% ipython --no-banner

In [1]: import numpy as np

In [2]: from numpy import linalg as LA

In [3]: np.set_printoptions(precision=4, suppress=True, linewidth=120)

In [4]: F = np.loadtxt("sample2.csv", delimiter=",")

In [5]: F
Out[5]: 
array([[0., 1., 2., 2., 1., 2., 1., 1., 1., 2., 0., 1., 1., 2., 1.],
       [0., 0., 1., 0., 2., 0., 2., 0., 1., 0., 0., 0., 2., 0., 2.],
       [0., 0., 0., 1., 0., 2., 1., 0., 2., 0., 0., 0., 1., 0., 0.],
       [0., 0., 0., 0., 0., 1., 0., 0., 0., 2., 0., 0., 0., 2., 1.],
       [0., 0., 0., 0., 0., 2., 2., 1., 2., 0., 2., 0., 2., 2., 1.],
       [0., 0., 0., 0., 0., 0., 1., 0., 1., 1., 0., 2., 2., 1., 0.],
       [0., 0., 0., 0., 0., 0., 0., 0., 0., 1., 2., 1., 2., 0., 1.],
       [0., 0., 0., 0., 0., 0., 0., 0., 2., 1., 0., 1., 1., 1., 2.],
       [0., 0., 0., 0., 0., 0., 0., 0., 0., 0., 0., 0., 0., 1., 0.],
       [0., 0., 0., 0., 0., 0., 0., 0., 0., 0., 2., 2., 1., 1., 0.],
       [0., 0., 0., 0., 0., 0., 0., 0., 0., 0., 0., 1., 1., 0., 1.],
       [0., 0., 0., 0., 0., 0., 0., 0., 0., 0., 0., 0., 2., 0., 0.],
       [0., 0., 0., 0., 0., 0., 0., 0., 0., 0., 0., 0., 0., 0., 2.],
       [0., 0., 0., 0., 0., 0., 0., 0., 0., 0., 0., 0., 0., 0., 0.],
       [0., 0., 0., 0., 0., 0., 0., 0., 0., 0., 0., 0., 0., 0., 0.]])

In [6]: np.unique(F.round(6), axis=0).shape
Out[6]: (14, 15)

In [7]: LA.lstsq(F[:-1].T, F[-1])[2]
Out[7]: np.int32(13)

In [8]: U, sigma, vt = LA.svd(F)

In [9]: vecs = vt[:(sigma > 1e-8).sum()]

In [10]: rng = np.random.default_rng(172)

In [11]: x0 = F[7] + -1 * F[10] + rng.integers(2) * np.eye(15)[11]

In [12]: print(x0)
[0. 0. 0. 0. 0. 0. 0. 0. 2. 1. 0. 0. 0. 1. 1.]

In [13]: LA.matrix_rank(np.vstack([F, x0]))
Out[13]: np.int64(13)

In [14]: np.diag(vecs.T @ vecs)
Out[14]: 
array([0.    , 0.3571, 0.7143, 1.    , 0.9286, 1.    , 1.    , 1.    , 1.    , 1.    , 1.    , 1.    , 1.    , 1.    ,
       1.    ])

In [15]: W = np.array([[0, 5],
    ...:     [-3, -4],
    ...:     [-4, 5],
    ...:     [4, -5],
    ...:     [0, -5],
    ...:     [0, -1],
    ...:     [3, 2],
    ...:     [-5, -4],
    ...:     [5, 5],
    ...:     [2, 4],
    ...:     [-1, 4],
    ...:     [-3, -5],
    ...:     [0, 5],
    ...:     [-1, -3],
    ...:     [4, 1]])

In [16]: beta = np.array([3, 5])

In [17]: H = np.maximum(F @ W + beta, 0)

In [18]: (H > 0).astype(int)
Out[18]: 
array([[1, 0],
       [1, 1],
       [1, 1],
       [1, 1],
       [1, 1],
       [1, 1],
       [1, 1],
       [1, 1],
       [1, 1],
       [0, 1],
       [1, 1],
       [1, 1],
       [1, 1],
       [1, 1],
       [1, 1]])

In [19]: (H > 0).mean(axis=0)
Out[19]: array([0.9333, 0.9333])

In [20]: W2 = np.array([[0, 3], [1, 1]])

In [21]: H @ W2
Out[21]: 
array([[ 0., 18.],
       [21., 75.],
       [15., 75.],
       [ 7., 34.],
       [26., 68.],
       [13., 31.],
       [23., 35.],
       [18., 75.],
       [ 2.,  8.],
       [ 5.,  5.],
       [ 6., 18.],
       [15., 24.],
       [ 7., 40.],
       [ 5., 14.],
       [ 5., 14.]])

In [22]: labels = rng.permutation(15)

In [23]: labels
Out[23]: array([ 1, 13, 10, 11,  3,  7,  5,  6,  9, 14, 12,  0,  8,  2,  4])

In [24]: other = F[labels][:, labels]

In [25]: np.allclose(other, F)
Out[25]: False

In [26]: np.trace(other)
Out[26]: np.float64(0.0)

In [27]: np.round(LA.norm(F[7] - F[5]), 4)
Out[27]: np.float64(2.8284)

In [28]: round(float(LA.norm(F) ** 2 / LA.norm(F, 2) ** 2), 4)
Out[28]: 1.8641

In [29]: LA.norm(F, axis=1)
Out[29]: 
array([5.2915, 4.2426, 3.3166, 3.1623, 5.099 , 3.4641, 3.3166, 3.4641, 1.    , 3.1623, 1.7321, 2.    , 2.    , 0.    ,
       0.    ])

In [30]: LA.norm(F, axis=1).argmax()
Out[30]: np.int64(0)

In [31]: F[7] @ F[5]
Out[31]: np.float64(8.0)

In [32]: print(round(float(LA.norm(F, 1)), 4), np.round(LA.norm(F, np.inf), 4))
15.0 18.0

In [33]: LA.norm(F, axis=2)
AxisError: axis 2 is out of bounds for array of dimension 2


In [34]: LA.norm(F, axis=0)
Out[34]: 
array([0.    , 1.    , 2.2361, 2.2361, 2.2361, 3.6056, 3.3166, 1.4142, 3.873 , 3.3166, 3.4641, 3.4641, 5.    , 4.    ,
       4.1231])

In [35]: round(LA.norm(F[7], 1), 4), np.round(LA.norm(F[7], np.inf), 4)
Out[35]: (np.float64(8.0), np.float64(2.0))

In [36]: data = np.array([[-10.0, -1.0, -7.0, 7.0],
    ...:     [-2.0, 1.0, -2.0, 2.0],
    ...:     [-8.0, 1.0, -1.0, 3.0],
    ...:     [-22.0, -1.0, -12.0, 14.0]])

In [37]: np.trace(data)
Out[37]: np.float64(4.0)

In [38]: print(np.round(LA.det(data), 4))
-36.0

In [39]: round(np.abs(LA.eigvals(data)).max(), 4)
Out[39]: np.float64(3.0)

In [40]: LA.determinant(data)
AttributeError: module 'numpy.linalg' has no attribute 'determinant'


In [41]: np.sort(np.abs(LA.eigvals(data)))
Out[41]: array([2., 2., 3., 3.])

In [42]: def softmax(z):
    ...:     e = np.exp(z - z.max(axis=-1, keepdims=True))
    ...:     return e / e.sum(axis=-1, keepdims=True)
    ...: 

In [43]: np.round(softmax(data[0] + -3), 4) + 0
Out[43]: array([0.    , 0.0003, 0.    , 0.9997])

In [44]: softmax(data).sum(axis=1)
Out[44]: array([1., 1., 1., 1.])

In [45]: att = data @ data.T / np.sqrt(4)

In [46]: np.round(softmax(att + np.triu(np.full(att.shape, -np.inf), 1)), 4) + 0
Out[46]: 
array([[1., 0., 0., 0.],
       [1., 0., 0., 0.],
       [1., 0., 0., 0.],
       [0., 0., 0., 1.]])

In [47]: softmax(att)[0] @ data
Out[47]: array([-22.,  -1., -12.,  14.])

In [48]: np.round(softmax(att), 4) + 0
Out[48]: 
array([[0., 0., 0., 1.],
       [0., 0., 0., 1.],
       [0., 0., 0., 1.],
       [0., 0., 0., 1.]])

In [49]: softmax(att).round(6).argmax(axis=1)
Out[49]: array([3, 3, 3, 3])

In [50]: rk = LA.matrix_rank(F)

In [51]: rk
Out[51]: np.int64(13)

In [52]: null = LA.svd(F)[2][rk:].T

In [53]: [int(LA.matrix_rank(F[:, :j + 1])) for j in range(15)]
Out[53]: [0, 1, 2, 3, 3, 4, 5, 6, 7, 8, 9, 10, 11, 12, 13]

In [54]: [int(LA.matrix_rank(F[:i])) for i in range(1, len(F) + 1)]
Out[54]: [1, 2, 3, 4, 5, 6, 7, 8, 9, 10, 11, 12, 13, 13, 13]

In [55]: X = np.loadtxt("w.csv", delimiter=",")

In [56]: X
Out[56]: 
array([[ 1., -1.,  1., -1., -1.,  1., -1.,  1.],
       [ 1., -1., -1.,  1., -1.,  1.,  1., -1.],
       [ 1.,  1.,  1.,  1.,  1.,  1.,  1.,  1.],
       [ 1.,  1., -1., -1.,  1.,  1., -1., -1.],
       [ 1., -1.,  1., -1.,  1., -1.,  1., -1.],
       [ 1.,  1.,  1.,  1., -1., -1., -1., -1.],
       [ 1.,  1., -1., -1., -1., -1.,  1.,  1.],
       [ 1., -1., -1.,  1.,  1., -1., -1.,  1.]])

In [57]: W = np.array([[1, 0], [2, 2], [1, 2], [1, 1], [2, 0], [1, 0], [2, 1], [1, 0]])

In [58]: beta = np.array([0, 0])

In [59]: H = np.maximum(X @ W + beta, 0)

In [60]: (H > 0).astype(int)
Out[60]: 
array([[0, 0],
       [0, 0],
       [1, 1],
       [1, 0],
       [1, 0],
       [0, 1],
       [1, 0],
       [0, 0]])

In [61]: W2 = np.array([[0, 2], [1, 0]])

In [62]: (H @ W2).round(6).argmax(axis=1)
Out[62]: array([0, 0, 1, 1, 1, 0, 1, 0])

In [63]: round(float(LA.det(X)), 4)
Out[63]: 4096.0

In [64]: LA.matrix_power(X, 2)
Out[64]: 
array([[ 0.,  0.,  4.,  4.,  0.,  0., -4.,  4.],
       [ 0.,  4.,  0., -4., -4.,  0., -4.,  0.],
       [ 8.,  0.,  0.,  0.,  0.,  0.,  0.,  0.],
       [ 0., -4.,  4.,  0., -4.,  0.,  0., -4.],
       [ 0.,  0.,  4., -4.,  0.,  0.,  4.,  4.],
       [ 0.,  0.,  0.,  0.,  0.,  8.,  0.,  0.],
       [ 0., -4., -4.,  0., -4.,  0.,  0.,  4.],
       [ 0., -4.,  0., -4.,  4.,  0., -4.,  0.]])

In [65]: print(LA.matrix_rank(X))
8

In [66]: X - X[0]
Out[66]: 
array([[ 0.,  0.,  0.,  0.,  0.,  0.,  0.,  0.],
       [ 0.,  0., -2.,  2.,  0.,  0.,  2., -2.],
       [ 0.,  2.,  0.,  2.,  2.,  0.,  2.,  0.],
       [ 0.,  2., -2.,  0.,  2.,  0.,  0., -2.],
       [ 0.,  0.,  0.,  0.,  2., -2.,  2., -2.],
       [ 0.,  2.,  0.,  2.,  0., -2.,  0., -2.],
       [ 0.,  2., -2.,  0.,  0., -2.,  2.,  0.],
       [ 0.,  0., -2.,  2.,  2., -2.,  0.,  0.]])

In [67]: X.mean(axis=0)
Out[67]: array([1., 0., 0., 0., 0., 0., 0., 0.])

In [68]: X.sum(axis=0)
Out[68]: array([8., 0., 0., 0., 0., 0., 0., 0.])

In [69]: X[8]
IndexError: index 8 is out of bounds for axis 0 with size 8


In [70]: X.shape
Out[70]: (8, 8)

In [71]: LA.svd(X, compute_uv=False)
Out[71]: array([2.8284, 2.8284, 2.8284, 2.8284, 2.8284, 2.8284, 2.8284, 2.8284])

In [72]: f = np.array([4, 2, 9, 0, 0, 2, 0, 8])

In [73]: other = X + np.outer(f, np.eye(8)[3])

In [74]: print(other)
[[ 1. -1.  1.  3. -1.  1. -1.  1.]
 [ 1. -1. -1.  3. -1.  1.  1. -1.]
 [ 1.  1.  1. 10.  1.  1.  1.  1.]
 [ 1.  1. -1. -1.  1.  1. -1. -1.]
 [ 1. -1.  1. -1.  1. -1.  1. -1.]
 [ 1.  1.  1.  3. -1. -1. -1. -1.]
 [ 1.  1. -1. -1. -1. -1.  1.  1.]
 [ 1. -1. -1.  9.  1. -1. -1.  1.]]

In [75]: print(LA.matrix_rank(LA.inv(other) - LA.inv(X), tol=1e-8))
1

In [76]: round(LA.det(other) / LA.det(X), 4), round(float(1 + LA.solve(X, f)[3]), 4)
Out[76]: (np.float64(3.125), 3.125)

In [77]: labels = rng.permutation(8)

In [78]: other = X[:, labels] * rng.choice([-1, 1], 8)

In [79]: print(other)
[[-1.  1. -1.  1.  1. -1.  1. -1.]
 [-1.  1. -1. -1. -1. -1. -1.  1.]
 [ 1. -1. -1.  1.  1. -1. -1.  1.]
 [ 1. -1. -1. -1. -1. -1.  1. -1.]
 [ 1.  1. -1.  1. -1.  1. -1. -1.]
 [-1. -1. -1.  1. -1.  1.  1.  1.]
 [-1. -1. -1. -1.  1.  1. -1. -1.]
 [ 1.  1. -1. -1.  1.  1.  1.  1.]]

In [80]: U, _, vt = LA.svd(X.T @ other)

In [81]: labels
Out[81]: array([4, 1, 0, 2, 7, 5, 6, 3])

In [82]: np.round(LA.lstsq(X, other)[0], 4) + 0
Out[82]: 
array([[ 0.,  0., -1.,  0.,  0.,  0.,  0.,  0.],
       [ 0., -1.,  0.,  0.,  0.,  0.,  0.,  0.],
       [ 0.,  0.,  0.,  1.,  0.,  0.,  0.,  0.],
       [ 0.,  0.,  0.,  0.,  0.,  0.,  0.,  1.],
       [ 1.,  0.,  0.,  0.,  0.,  0.,  0.,  0.],
       [ 0.,  0.,  0.,  0.,  0., -1.,  0.,  0.],
       [ 0.,  0.,  0.,  0.,  0.,  0., -1.,  0.],
       [ 0.,  0.,  0.,  0.,  1.,  0.,  0.,  0.]])

In [83]: W0 = np.load("run3.npy")

In [84]: W0
Out[84]: 
array([[ 3, -5,  3, -5],
       [-4, -2, -4, -2],
       [ 3, -5,  3, -5],
       [-4, -2, -4, -2]])

In [85]: U, sigma, vt = LA.svd(W0)

In [86]: vecs = vt[:(sigma > 1e-8).sum()]

In [87]: x0 = W0[0] + -2 * W0[1] + rng.integers(2) * np.eye(4)[2]

In [88]: x0
Out[88]: array([11., -1., 12., -1.])

In [89]: round(float(LA.norm(x0 - vecs.T @ vecs @ x0)), 4)
Out[89]: 0.7071

In [90]: np.round(vecs.T @ vecs, 4) + 0
Out[90]: 
array([[0.5, 0. , 0.5, 0. ],
       [0. , 0.5, 0. , 0.5],
       [0.5, 0. , 0.5, 0. ],
       [0. , 0.5, 0. , 0.5]])

In [91]: np.allclose(vecs.T @ vecs @ x0, x0)
Out[91]: False
